$ python3 -q
>>> import numpy as np
>>> np.set_printoptions(precision=4, suppress=True, linewidth=200, floatmode="fixed")
>>> rd = lambda a: np.round(a, 4) + 0
>>> F = np.load("a.npy")
>>> print(F)
[[-2.0000  0.0000]
 [ 0.0000 -3.0000]]
>>> w, V = np.linalg.eigh(F)
>>> vec = np.array([1, 1])
>>> print(np.abs(F).sum(axis=1).max(), np.abs(w).max())
3.0 3.0
>>> print(V * np.maximum(w, 0) @ V.T)
[[0.0000 0.0000]
 [0.0000 0.0000]]
>>> print((np.sign(V[:, -1].round(6)) == np.sign(V[0, -1].round(6))).astype(int))
[1 0]
>>> A = np.load("mat.npy")
>>> print(A)
[[0 1 1 1]
 [1 0 1 1]
 [1 1 0 1]
 [1 1 1 0]]
>>> # symmetric, so the eigenvalues are real
>>> B = F / np.linalg.norm(F, axis=1, keepdims=True)
>>> G = B @ B.T
>>> print(np.argwhere(np.triu(np.abs(G) > 0.95, 1)))
[]
>>> w, V = np.linalg.eigh(A)
>>> print(rd(w))
[-1.0000 -1.0000 -1.0000  3.0000]
>>> print(rd(np.linalg.svd(A, compute_uv=False)))
[3.0000 1.0000 1.0000 1.0000]
>>> print(rd(np.abs(V[:, -1])))
[0.5000 0.5000 0.5000 0.5000]
>>> print(rd(np.linalg.eigvalsh(A + -3 * np.eye(4))))
[-4.0000 -4.0000 -4.0000  0.0000]
>>> print(rd(w.sum()), np.trace(A))
0.0 0
>>> print(np.abs(V[:, -1]).round(6).argmax())
0
>>> print((w > 1e-8).sum(), (w < -1e-8).sum())
1 3
>>> print(rd(V @ np.diag(w) @ V.T))
[[0.0000 1.0000 1.0000 1.0000]
 [1.0000 0.0000 1.0000 1.0000]
 [1.0000 1.0000 0.0000 1.0000]
 [1.0000 1.0000 1.0000 0.0000]]
>>> O, _ = np.linalg.qr(np.array([[0.2, 0.0, -0.4, -0.3, -0.5],
...     [0.9, -0.8, 0.2, 0.7, -0.5],
...     [2.3, 0.3, -1.3, 1.0, 1.0],
...     [0.7, -0.7, -2.3, -1.7, -0.7],
...     [-1.2, 0.6, -1.9, -0.9, -0.5]]))
>>> feats = O[:, :4]
>>> print(rd(feats))
[[-0.0704  0.0261 -0.1059 -0.2301]
 [-0.3168 -0.5614  0.0779  0.7397]
 [-0.8096  0.5543 -0.1480  0.1051]
 [-0.2464 -0.5026 -0.7213 -0.3699]
 [ 0.4224  0.3526 -0.6637  0.5021]]
>>> print(rd(np.linalg.norm(feats, axis=0)))
[1.0000 1.0000 1.0000 1.0000]
>>> print(rd(np.linalg.svd(feats, compute_uv=False)))
[1.0000 1.0000 1.0000 1.0000]
>>> f = np.array([2, -3, 1]) + 0.5
>>> m1 = np.eye(3) - 2 * np.outer(f, f) / (f @ f)
>>> print(rd(m1))
[[ 0.1525  0.8475 -0.5085]
 [ 0.8475  0.1525  0.5085]
 [-0.5085  0.5085  0.6949]]
>>> # equal to its transpose
>>> vec = np.array([0, 2, 1])
>>> print(rd(np.sort(np.abs(np.degrees(np.angle(np.linalg.eigvals(m1)))))))
[  0.0000   0.0000 180.0000]
>>> print(rd(m1.T @ (m1 @ vec)))
[0.0000 2.0000 1.0000]
>>> print(3 - np.linalg.matrix_rank(m1 - np.eye(3), tol=1e-8))
2
>>> print(rd(np.linalg.inv(m1)))
[[ 0.1525  0.8475 -0.5085]
 [ 0.8475  0.1525  0.5085]
 [-0.5085  0.5085  0.6949]]
>>> print(rd(np.linalg.det(m1)))
-1.0
>>> print([p for p in range(1, 25) if np.allclose(np.linalg.matrix_power(m1, p), np.eye(3))])
[2, 4, 6, 8, 10, 12, 14, 16, 18, 20, 22, 24]
>>> X = np.array([[8.0, -5.0, -2.0, 5.0],
...     [4.0, -2.0, 0.0, 2.0],
...     [-10.0, 7.0, 4.0, -7.0],
...     [-10.0, 7.0, 4.0, -7.0]])
>>> print(X)
[[  8.0000  -5.0000  -2.0000   5.0000]
 [  4.0000  -2.0000   0.0000   2.0000]
 [-10.0000   7.0000   4.0000  -7.0000]
 [-10.0000   7.0000   4.0000  -7.0000]]
>>> # rows 2 and 3 are equal
>>> print(np.linalg.cond(X) > 100)
True
>>> print(np.linalg.matrix_rank(X, rtol=0.1))
1
>>> P = np.triu(np.array([[0, 3, 3, 0], [2, 0, 2, 1], [1, 0, 2, 3], [2, 0, 2, 1]]), 1) + np.eye(4)
>>> B = P @ X @ np.linalg.inv(P)
>>> print(np.trace(B), np.trace(X))
3.0 3.0
>>> print(P @ X - X @ P)
[[-18.0000  -9.0000  -2.0000  -4.0000]
 [-30.0000   9.0000   4.0000 -19.0000]
 [-30.0000  51.0000  28.0000 -40.0000]
 [  0.0000  30.0000  16.0000 -19.0000]]
>>> rng = np.random.default_rng(3)
>>> idx = rng.permutation(4)
>>> print(idx)
[3 2 1 0]
>>> B = X[idx][:, idx]
>>> print(np.diag(B))
[-7.0000  4.0000 -2.0000  8.0000]
>>> print(B)
[[ -7.0000   4.0000   7.0000 -10.0000]
 [ -7.0000   4.0000   7.0000 -10.0000]
 [  2.0000   0.0000  -2.0000   4.0000]
 [  5.0000  -2.0000  -5.0000   8.0000]]
>>> print(rd(np.linalg.det(B)), rd(np.linalg.det(X[idx])))
0.0 0.0
>>> print(B.reshape(-1, 2))
[[ -7.0000   4.0000]
 [  7.0000 -10.0000]
 [ -7.0000   4.0000]
 [  7.0000 -10.0000]
 [  2.0000   0.0000]
 [ -2.0000   4.0000]
 [  5.0000  -2.0000]
 [ -5.0000   8.0000]]
>>> print(B.reshape(2, -1))
[[ -7.0000   4.0000   7.0000 -10.0000  -7.0000   4.0000   7.0000 -10.0000]
 [  2.0000   0.0000  -2.0000   4.0000   5.0000  -2.0000  -5.0000   8.0000]]
>>> t3 = B.reshape(4, 2, -1)
>>> print(np.einsum("ihd,jhd->hij", t3, t3).shape)
(2, 4, 4)
>>> print(t3.sum(axis=1))
[[ 0.0000 -6.0000]
 [ 0.0000 -6.0000]
 [ 0.0000  4.0000]
 [ 0.0000  6.0000]]
>>> print(t3.shape)
(4, 2, 2)
>>> print(np.einsum("ihd,ihd->ih", t3, t3))
[[ 65.0000 149.0000]
 [ 65.0000 149.0000]
 [  4.0000  20.0000]
 [ 29.0000  89.0000]]
